$ ipython --no-banner

In [1]: import numpy as np

In [2]: from numpy import linalg as LA

In [3]: np.set_printoptions(precision=2, suppress=True, linewidth=160)

In [4]: X = np.loadtxt("out17.csv", delimiter=",")

In [5]: X
Out[5]: 
array([[-0.91, -0.01, -0.35, -0.24],
       [-0.23, -0.12, -0.06,  0.96],
       [ 0.11, -0.97, -0.2 , -0.11],
       [ 0.34,  0.22, -0.91,  0.05]])

In [6]: vec = np.array([2, 0, 0, 0])

In [7]: y = X @ vec

In [8]: y
Out[8]: array([-1.81, -0.45,  0.23,  0.68])

In [9]: np.round(LA.solve(X, 3 * y), 2) + 0
Out[9]: array([6., 0., 0., 0.])

In [10]: vec = np.array([1, 1, 2, 0])

In [11]: round(LA.norm(vec), 2), np.round(LA.norm(X @ vec), 2)
Out[11]: (np.float64(2.45), np.float64(2.45))

In [12]: np.round(X.T @ (X @ vec), 2) + 0
Out[12]: array([1., 1., 2., 0.])

In [13]: np.abs(LA.eigvals(X))
Out[13]: array([1., 1., 1., 1.])

In [14]: np.round(LA.det(X), 2)
Out[14]: np.float64(-1.0)

In [15]: np.sort(np.abs(np.degrees(np.angle(LA.eigvals(X)))))
Out[15]: array([  0.  , 125.91, 125.91, 180.  ])

In [16]: C2 = X.T @ X

In [17]: LA.eigvalsh(C2)[::-1]
Out[17]: array([1., 1., 1., 1.])

In [18]: LA.matrix_rank(C2)
Out[18]: np.int64(4)

In [19]: np.trace(C2), (X ** 2).sum()
Out[19]: (np.float64(4.0), np.float64(4.0))

In [20]: np.diag(C2)
Out[20]: array([1., 1., 1., 1.])

In [21]: np.allclose(C2, C2.T)
Out[21]: True

In [22]: F = np.load("case9.npy")

In [23]: F
Out[23]: 
array([[-2, -1, -1, -1, -2,  2,  1,  1, -1,  1,  1,  1,  2,  1],
       [-1, -1,  2,  0, -1,  1,  2, -2,  0,  2,  1, -2,  0,  2],
       [-1,  0,  1, -1,  1, -1, -2,  2,  2,  2,  0,  0,  1, -2],
       [-1,  0,  1, -2,  0,  0,  0, -2,  2, -2,  0,  2, -1, -1],
       [ 1,  0,  2,  0, -1,  1,  1,  1, -1,  1, -2,  0,  2,  0],
       [ 2,  2,  1,  1,  1, -1,  2, -2,  1,  0, -2, -1, -1, -1]])

In [24]: vec = np.array([5, -4, 1, 3, 0, 2, 1, 9, -4, 0, 7, 7, -9, 2])

In [25]: h1 = np.maximum(F @ vec, 0)

In [26]: np.maximum(F @ (3 * vec), 0)
Out[26]: array([18,  0,  0,  0,  0,  0])

In [27]: np.flatnonzero(h1 > 1e-9)
Out[27]: array([0])

In [28]: feats = np.load("m.npy")

In [29]: feats
Out[29]: 
array([[1., 2., 2., 0., 2., 2., 4., 7., 0., 4., 0., 2.],
       [3., 3., 2., 3., 3., 2., 8., 0., 4., 7., 4., 4.],
       [2., 0., 1., 0., 3., 6., 5., 3., 5., 1., 4., 8.],
       [2., 0., 2., 1., 3., 9., 9., 3., 6., 1., 9., 8.],
       [2., 0., 3., 0., 0., 0., 6., 0., 5., 2., 9., 8.],
       [0., 0., 0., 0., 0., 0., 2., 3., 0., 2., 0., 1.],
       [0., 0., 0., 0., 0., 2., 2., 0., 1., 0., 2., 3.],
       [0., 0., 0., 0., 0., 2., 0., 1., 1., 3., 0., 2.],
       [0., 0., 0., 0., 0., 1., 1., 2., 2., 0., 0., 0.],
       [0., 0., 0., 0., 0., 2., 0., 0., 1., 2., 1., 2.],
       [0., 0., 0., 0., 0., 1., 0., 1., 2., 3., 2., 2.],
       [0., 0., 0., 0., 0., 0., 0., 1., 2., 2., 1., 2.]])

In [30]: A2 = feats[0, 0] * feats[1:] - np.outer(feats[1:, 0], feats[0])

In [31]: A2
Out[31]: 
array([[  0.,  -3.,  -4.,   3.,  -3.,  -4.,  -4., -21.,   4.,  -5.,   4.,  -2.],
       [  0.,  -4.,  -3.,   0.,  -1.,   2.,  -3., -11.,   5.,  -7.,   4.,   4.],
       [  0.,  -4.,  -2.,   1.,  -1.,   5.,   1., -11.,   6.,  -7.,   9.,   4.],
       [  0.,  -4.,  -1.,   0.,  -4.,  -4.,  -2., -14.,   5.,  -6.,   9.,   4.],
       [  0.,   0.,   0.,   0.,   0.,   0.,   2.,   3.,   0.,   2.,   0.,   1.],
       [  0.,   0.,   0.,   0.,   0.,   2.,   2.,   0.,   1.,   0.,   2.,   3.],
       [  0.,   0.,   0.,   0.,   0.,   2.,   0.,   1.,   1.,   3.,   0.,   2.],
       [  0.,   0.,   0.,   0.,   0.,   1.,   1.,   2.,   2.,   0.,   0.,   0.],
       [  0.,   0.,   0.,   0.,   0.,   2.,   0.,   0.,   1.,   2.,   1.,   2.],
       [  0.,   0.,   0.,   0.,   0.,   1.,   0.,   1.,   2.,   3.,   2.,   2.],
       [  0.,   0.,   0.,   0.,   0.,   0.,   0.,   1.,   2.,   2.,   1.,   2.]])

In [32]: LA.matrix_rank(A2), LA.matrix_rank(feats)
Out[32]: (np.int64(11), np.int64(12))

In [33]: rng = np.random.default_rng(1676)

In [34]: A2 = feats + rng.integers(-2, 3, (12, 11)) @ rng.integers(-2, 3, (11, 12))

In [35]: A2
Out[35]: 
array([[  8.,  15., -13., -11.,  -9.,   1.,  11.,   5.,   8.,   2.,  -1.,  11.],
       [  5.,  -2.,  15.,   7.,   2.,  -5.,   7.,  -3.,  -2.,  12.,  16.,   3.],
       [ 16.,   4.,  13.,   2.,  -1.,  -1.,   8.,   2.,   3.,  11.,  15.,  11.],
       [  9.,  13.,   3., -16.,   0.,   8.,  22.,  11.,   2.,  20.,  18.,   2.],
       [ 12.,  10.,  -3.,   2.,   6.,   5.,  19.,   5.,   6.,   6.,   0.,  13.],
       [-13., -13.,  -1.,   5.,   3.,   4.,   0.,  -7.,   0., -11.,   0.,   1.],
       [ -2., -11.,   2.,  17.,  14.,   2.,  -4.,   0.,  -8., -10.,  -3.,   4.],
       [  1.,   1.,   1.,   6.,   2.,  -1.,  17.,  -1.,  -2.,   6.,   8.,   9.],
       [ 10.,  11.,   4.,   1.,   3.,  -4.,  12.,   7.,  -2.,  21.,   5.,   1.],
       [  0.,   3.,  11.,   0.,  10.,  -4.,   0.,   7.,   4.,  12.,  16.,   0.],
       [ 10.,  12., -10., -14.,  -4.,  -1.,  -4.,  10.,   1.,   2.,  -9.,   5.],
       [ -4.,  -3.,  -1.,  -8.,  -8.,   2., -14.,   0.,   6.,  -6.,  -6.,  -2.]])

In [36]: A2 - feats
Out[36]: 
array([[  7.,  13., -15., -11., -11.,  -1.,   7.,  -2.,   8.,  -2.,  -1.,   9.],
       [  2.,  -5.,  13.,   4.,  -1.,  -7.,  -1.,  -3.,  -6.,   5.,  12.,  -1.],
       [ 14.,   4.,  12.,   2.,  -4.,  -7.,   3.,  -1.,  -2.,  10.,  11.,   3.],
       [  7.,  13.,   1., -17.,  -3.,  -1.,  13.,   8.,  -4.,  19.,   9.,  -6.],
       [ 10.,  10.,  -6.,   2.,   6.,   5.,  13.,   5.,   1.,   4.,  -9.,   5.],
       [-13., -13.,  -1.,   5.,   3.,   4.,  -2., -10.,   0., -13.,   0.,   0.],
       [ -2., -11.,   2.,  17.,  14.,   0.,  -6.,   0.,  -9., -10.,  -5.,   1.],
       [  1.,   1.,   1.,   6.,   2.,  -3.,  17.,  -2.,  -3.,   3.,   8.,   7.],
       [ 10.,  11.,   4.,   1.,   3.,  -5.,  11.,   5.,  -4.,  21.,   5.,   1.],
       [  0.,   3.,  11.,   0.,  10.,  -6.,   0.,   7.,   3.,  10.,  15.,  -2.],
       [ 10.,  12., -10., -14.,  -4.,  -2.,  -4.,   9.,  -1.,  -1., -11.,   3.],
       [ -4.,  -3.,  -1.,  -8.,  -8.,   2., -14.,  -1.,   4.,  -8.,  -7.,  -4.]])

In [37]: np.round(LA.svd(A2 - feats, compute_uv=False), 2) + 0
Out[37]: array([62.41, 49.16, 32.01, 25.05, 20.04, 13.62, 10.76,  6.82,  4.07,  3.1 ,  0.38,  0.  ])

In [38]: np.abs(A2 - feats).sum(axis=1)
Out[38]: array([ 87.,  60.,  73., 101.,  76.,  64.,  77.,  54.,  81.,  67.,  81.,  64.])
